$ python3 -q
>>> import numpy as np
>>> import numpy.linalg as la
>>> np.set_printoptions(suppress=True, linewidth=200)
>>> def rnd(a):
...     return np.round(a, 2) + 0
... 
>>> K = np.arange(12).reshape(4, 3) + 4
>>> K
array([[ 4,  5,  6],
       [ 7,  8,  9],
       [10, 11, 12],
       [13, 14, 15]])
>>> rng = np.random.default_rng(99562)
>>> M2 = K + rng.integers(-2, 3, (4, 2)) @ rng.integers(-2, 3, (2, 3))
>>> M2
array([[ 6,  7,  8],
       [ 6,  7,  8],
       [11, 12, 10],
       [13, 14,  9]])
>>> rnd(la.svd(M2 - K, compute_uv=False))
array([6.75, 3.39, 0.  ])
>>> vec = np.array([1, 2, 1])
>>> h = np.maximum(M2 @ vec, 0)
>>> np.tanh(M2 @ vec)
array([1., 1., 1., 1.])
>>> M2.T @ h
array([1481, 1632, 1348])
>>> M2 * (h > 1e-9)[:, None]
array([[ 6,  7,  8],
       [ 6,  7,  8],
       [11, 12, 10],
       [13, 14,  9]])
>>> np.maximum(M2 @ (3 * vec), 0)
array([ 84,  84, 135, 150])
>>> f, v = K[1], K[2]
>>> f @ f
np.int64(194)
>>> p = (f @ v) / (f @ f) * f
>>> rnd((v - p) @ f)
np.float64(0.0)
>>> rnd(la.norm(f + v) ** 2 + la.norm(f - v) ** 2)
np.float64(1118.0)
>>> np.outer(f, v)
array([[ 70,  77,  84],
       [ 80,  88,  96],
       [ 90,  99, 108]])
>>> M2 = K[0, 0] * K[1:] - np.outer(K[1:, 0], K[0])
>>> M2
array([[  0,  -3,  -6],
       [  0,  -6, -12],
       [  0,  -9, -18]])
>>> K[:, 0] / K[0, 0]
array([1.  , 1.75, 2.5 , 3.25])
>>> left, sigma, VT = la.svd(M2, full_matrices=False)
>>> rnd(VT @ VT.T)
array([[1., 0., 0.],
       [0., 1., 0.],
       [0., 0., 1.]])
>>> rnd(left.T @ left)
array([[1., 0., 0.],
       [0., 1., 0.],
       [0., 0., 1.]])
>>> rnd(np.abs(VT[0]))
array([0.  , 0.45, 0.89])
>>> np.cumsum(sigma ** 2) / np.sum(sigma ** 2)
array([1., 1., 1.])
>>> left.shape, sigma.shape, VT.shape
((3, 3), (3,), (3, 3))
>>> np.allclose(left * sigma @ VT, M2)
True
>>> X = np.array([[-3.16, -0.12, 4.81, -4.39],
...     [0.54, 6.84, -0.34, -4.8],
...     [3.75, 0.05, 4.71, -3.74]])
>>> cov = X.T @ X
>>> rnd(np.diag(cov))
array([24.34, 46.8 , 45.44, 56.3 ])
>>> rnd(la.svd(X, compute_uv=False) ** 2)
array([99.92, 48.97, 23.99])
>>> (X @ X.T).shape
(3, 3)
>>> np.allclose(cov, cov.T)
True
>>> M2 = np.array([[-2, -1], [-1, 1], [0, 0], [-1, 0]])
>>> np.einsum("ij->j", X)
array([  1.13,   6.77,   9.18, -12.93])
>>> rnd(np.einsum("ij,ij->i", X, X))
array([52.41, 70.23, 50.24])
>>> rnd(np.einsum("ik,kj->ji", X, M2))
array([[10.83, -3.12, -3.81],
       [ 3.04,  6.3 , -3.7 ]])
>>> t3 = np.stack([X, 3 * X, X[::-1]])
>>> la.matrix_rank(t3.reshape(3, -1))
np.int64(2)
>>> rnd(t3.sum(axis=0))
array([[ -8.89,  -0.43,  23.95, -21.3 ],
       [  2.7 ,  34.2 ,  -1.7 , -24.  ],
       [ 11.84,   0.08,  23.65, -19.35]])
>>> rnd(la.norm(t3, axis=(1, 2)))
array([13.15, 39.44, 13.15])
>>> la.matrix_rank(t3)
array([3, 3, 3])
>>> rnd(la.norm(X, 1)), rnd(la.norm(X, np.inf))
(np.float64(12.93), np.float64(12.52))
>>> rnd(la.norm(X, "nuc"))
np.float64(21.89)
>>> rnd(X[2] @ X[0])
np.float64(27.22)
>>> rnd(la.norm(X, 2))
np.float64(10.0)
>>> vec = np.array([-2, -3, -1, 3])
>>> h = np.maximum(X @ vec, 0)
>>> X.T @ h
array([0., 0., 0., 0.])
>>> rnd(np.tanh(X @ vec))
array([-1., -1., -1.])
>>> np.flatnonzero(h > 1e-9)
array([], dtype=int64)
>>> mat = np.array([[-3, -3, 3, 2], [-1, -2, -3, -1], [-3, 1, 2, -1], [-3, -1, -2, 3]])
>>> mat
array([[-3, -3,  3,  2],
       [-1, -2, -3, -1],
       [-3,  1,  2, -1],
       [-3, -1, -2,  3]])
>>> M2 = mat + rng.integers(-2, 3, (4, 2)) @ rng.integers(-2, 3, (2, 4))
>>> M2
array([[-2,  0,  0,  8],
       [ 3, -2, -3, -1],
       [ 0,  0,  3, -3],
       [-6, -2, -1,  1]])
>>> rnd(la.svd(M2 - mat, compute_uv=False))
array([8.23, 5.77, 0.  , 0.  ])
>>> M2 - mat
array([[ 1,  3, -3,  6],
       [ 4,  0,  0,  0],
       [ 3, -1,  1, -2],
       [-3, -1,  1, -2]])
>>> vec = np.array([-3, 6, -3, 6])
>>> target = M2 @ vec
>>> target
array([ 54, -18, -27,  15])
>>> rnd(la.solve(M2.T, M2[0]))
array([1., 0., 0., 0.])
>>> rnd(la.solve(M2, M2[:, 3]))
array([0., 0., 0., 1.])
>>> rnd(la.solve(M2, target))
array([-3.,  6., -3.,  6.])
>>> mat.ravel(order="F")
array([-3, -1, -3, -3, -3, -2,  1, -1,  3, -3,  2, -2,  2, -1, -1,  3])
>>> mat.reshape(2, -1)
array([[-3, -3,  3,  2, -1, -2, -3, -1],
       [-3,  1,  2, -1, -3, -1, -2,  3]])
>>> mat.reshape(-1, 2)
array([[-3, -3],
       [ 3,  2],
       [-1, -2],
       [-3, -1],
       [-3,  1],
       [ 2, -1],
       [-3, -1],
       [-2,  3]])
>>> t3 = mat.reshape(4, 2, -1)
>>> np.einsum("ihd,jhd->hij", t3, t3).shape
(2, 4, 4)
>>> np.einsum("ihd,ihd->ih", t3, t3)
array([[18, 13],
       [ 5, 10],
       [10,  5],
       [10, 13]])
>>> t3.shape
(4, 2, 2)
>>> t3.transpose(1, 0, 2)
array([[[-3, -3],
        [-1, -2],
        [-3,  1],
        [-3, -1]],

       [[ 3,  2],
        [-3, -1],
        [ 2, -1],
        [-2,  3]]])
>>> data = np.loadtxt("m.csv", delimiter=",")
>>> data
array([[-21.37,  -6.18, -16.79],
       [-19.34,  -6.66, -13.  ],
       [-14.52,  -7.12,  -5.1 ],
       [ -9.96,  -6.35,   0.25],
       [ -8.19,  -5.65,   1.51],
       [ -7.7 ,  -5.41,   1.76],
       [ -5.86,  -4.38,   2.29],
       [ -5.25,  -3.98,   2.33],
       [ -3.64,  -2.84,   2.07],
       [ -2.86,  -2.24,   1.78],
       [ -2.49,  -1.96,   1.61],
       [  0.82,   0.63,  -0.66],
       [  1.39,   1.06,  -1.14],
       [  2.07,   1.55,  -1.74],
       [  2.6 ,   1.93,  -2.21],
       [  3.92,   2.8 ,  -3.4 ],
       [  3.93,   2.8 ,  -3.41],
       [  9.9 ,   5.66,  -8.26],
       [ 10.72,   5.92,  -8.82],
       [ 12.16,   6.3 ,  -9.72],
       [ 13.53,   6.59, -10.48],
       [ 14.12,   6.7 , -10.78],
       [ 17.23,   7.05, -12.13],
       [ 18.23,   7.1 , -12.47],
       [ 19.01,   7.12, -12.72],
       [ 21.08,   7.1 , -13.25]])
>>> Q, Rm = la.qr(data)
>>> rnd(np.trace(Q @ Q.T))
np.float64(3.0)
>>> rnd(np.abs(np.diag(Rm)))
array([59.83,  7.14, 34.52])
>>> np.allclose(Rm.T @ Rm, data.T @ data)
True
>>> rnd(Q.T @ Q)
array([[1., 0., 0.],
       [0., 1., 0.],
       [0., 0., 1.]])
>>> Q.shape, Rm.shape
((26, 3), (3, 3))
>>> E = np.load("w.npy")
>>> E
array([[ -3,  -3,  -3,  -3],
       [ -3,  -6,  -6,  -6],
       [ -3,  -6,  -9,  -9],
       [ -3,  -6,  -9, -12]])
>>> evals, vecs = la.eig(E)
>>> rnd(E @ vecs[:, 0] - evals[0] * vecs[:, 0])
array([0., 0., 0., 0.])
>>> rnd(np.sort(la.eigvals(E.T)))
array([-24.87,  -3.  ,  -1.28,  -0.85])
>>> m1 = np.load("mat.npy")
>>> m1
array([[0., 5., 0.],
       [5., 2., 5.],
       [0., 5., 1.]])
>>> evals, vecs = la.eigh(m1)
>>> rnd(evals.sum()), np.trace(m1)
(np.float64(3.0), np.float64(3.0))
>>> rnd(la.eigvalsh(m1 @ m1))
array([ 0.26, 34.6 , 70.14])
>>> (evals > 1e-8).sum(), (evals < -1e-8).sum()
(np.int64(2), np.int64(1))
>>> rnd(np.abs(vecs[:, -1]))
array([0.44, 0.74, 0.5 ])
>>> np.unique(evals.round(6) + 0, return_counts=True)[1]
array([1, 1, 1])
>>> rnd(la.svd(m1, compute_uv=False))
array([8.37, 5.88, 0.51])
>>> evals, vecs = la.eig(m1)
>>> rnd(np.prod(evals))
np.float64(-25.0)
>>> rnd(np.sort(la.eigvals(la.inv(m1))))
array([-0.17,  0.12,  1.97])
>>> rnd(np.sort(la.eigvals(m1 @ m1)))
array([ 0.26, 34.6 , 70.14])
>>> rnd(m1 @ vecs[:, 0] - evals[0] * vecs[:, 0])
array([0., 0., 0.])
>>> rnd(evals)
array([ 8.37,  0.51, -5.88])
>>> theta = np.radians(180)
>>> Rm = np.eye(3)
>>> Rm[0, 0] = Rm[2, 2] = np.cos(theta)
>>> Rm[0, 2], Rm[2, 0] = -np.sin(theta), np.sin(theta)
>>> rnd(Rm)
array([[-1.,  0.,  0.],
       [ 0.,  1.,  0.],
       [ 0.,  0., -1.]])
>>> M2 = m1 @ Rm.T
>>> np.allclose(m1 @ m1.T, M2 @ M2.T)
True
>>> m1[1] @ m1[2]
np.float64(15.0)
>>> rnd(la.norm(m1, axis=1))
array([5.  , 7.35, 5.1 ])
>>> rnd(la.norm(m1, 2))
np.float64(8.37)
>>> rnd(la.norm(m1[1], 1)), rnd(la.norm(m1[1], np.inf))
(np.float64(12.0), np.float64(5.0))
>>> evals, vecs = la.eigh(m1)
>>> vec = np.array([-2, -1, 0])
>>> rnd(la.eigvalsh(m1[1:, 1:]))
array([-3.52,  6.52])
>>> rnd(vecs * np.abs(evals) @ vecs.T)
array([[3.78, 0.56, 3.23],
       [0.56, 7.23, 1.2 ],
       [3.23, 1.2 , 3.76]])
>>> M2 = np.array([[-3, 3], [3, 2], [-2, 0], [-2, -2]])
>>> cent = np.array([[-1, 0, -1], [0, 2, 0]])
>>> M = M2 @ cent
>>> M
array([[ 3,  6,  3],
       [-3,  4, -3],
       [ 2,  0,  2],
       [ 2, -4,  2]])
>>> rnd(M @ la.pinv(M) @ M)
array([[ 3.,  6.,  3.],
       [-3.,  4., -3.],
       [ 2.,  0.,  2.],
       [ 2., -4.,  2.]])
>>> np.abs(np.diag(la.qr(M)[1])) > 1e-9
array([ True,  True, False])
>>> np.unique(M.round(6), axis=0).shape
(4, 3)
>>> M2 = M / np.sqrt((M ** 2).mean(axis=1, keepdims=True))
>>> la.matrix_rank(M - M.mean(axis=1, keepdims=True))
np.int64(1)
>>> la.matrix_rank(M2) == la.matrix_rank(M)
np.True_
>>> rnd(M - M.mean(axis=1, keepdims=True))
array([[-1.  ,  2.  , -1.  ],
       [-2.33,  4.67, -2.33],
       [ 0.67, -1.33,  0.67],
       [ 2.  , -4.  ,  2.  ]])
>>> left, sigma, VT = la.svd(M)
>>> np.argmax(sigma[:-1] / (sigma[1:] + 1e-6)) + 1
np.int64(2)
>>> M2 = left[:, :2] @ np.diag(sigma[:2]) @ VT[:2]
>>> la.matrix_rank(M2)
np.int64(2)
>>> rnd(np.abs(M - M2).max())
np.float64(0.0)
>>> la.matrix_rank(M, rtol=0.05)
np.int64(2)
>>> rnd(M2)
array([[ 3.,  6.,  3.],
       [-3.,  4., -3.],
       [ 2.,  0.,  2.],
       [ 2., -4.,  2.]])
>>> vec = np.array([1, 0, 2])
>>> h = np.maximum(M @ vec, 0)
>>> np.flatnonzero(h > 1e-9)
array([0, 2, 3])
>>> M * (h > 1e-9)[:, None]
array([[ 3,  6,  3],
       [ 0,  0,  0],
       [ 2,  0,  2],
       [ 2, -4,  2]])
>>> feats = np.load("test12.npy")
>>> feats
array([[2, 1, 5, 1],
       [1, 2, 1, 5],
       [5, 1, 2, 1],
       [1, 5, 1, 2]])
>>> f = np.array([-1, -2])
>>> np.array([np.convolve(row, f, "same") for row in feats])
array([[ -2,  -5,  -7, -11],
       [ -1,  -4,  -5,  -7],
       [ -5, -11,  -4,  -5],
       [ -1,  -7, -11,  -4]])
>>> np.convolve(feats[0], f)
array([ -2,  -5,  -7, -11,  -2])
>>> P = np.triu(np.array([[1, -2, 2, -1], [1, -1, 1, -1], [1, -1, 1, 1], [-1, 1, -1, 2]]), 1) + np.eye(4)
>>> M2 = P @ feats @ la.inv(P)
>>> la.matrix_rank(M2)
np.int64(4)
>>> rnd(np.poly(M2))
array([  1.,  -8., -30., 144., 405.])
>>> np.trace(M2), np.trace(feats)
(np.float64(8.0), np.int64(8))
>>> M2
array([[  9.,  12., -24.,  36.],
       [  5.,   8., -16.,  33.],
       [  6.,  18., -27.,  54.],
       [  1.,   7.,  -8.,  18.]])
>>> rnd(la.eigvalsh(feats).min())
np.float64(-3.0)
>>> try:
...     la.cholesky(feats)
... except la.LinAlgError as e:
...     print(e)
... 
Matrix is not positive definite
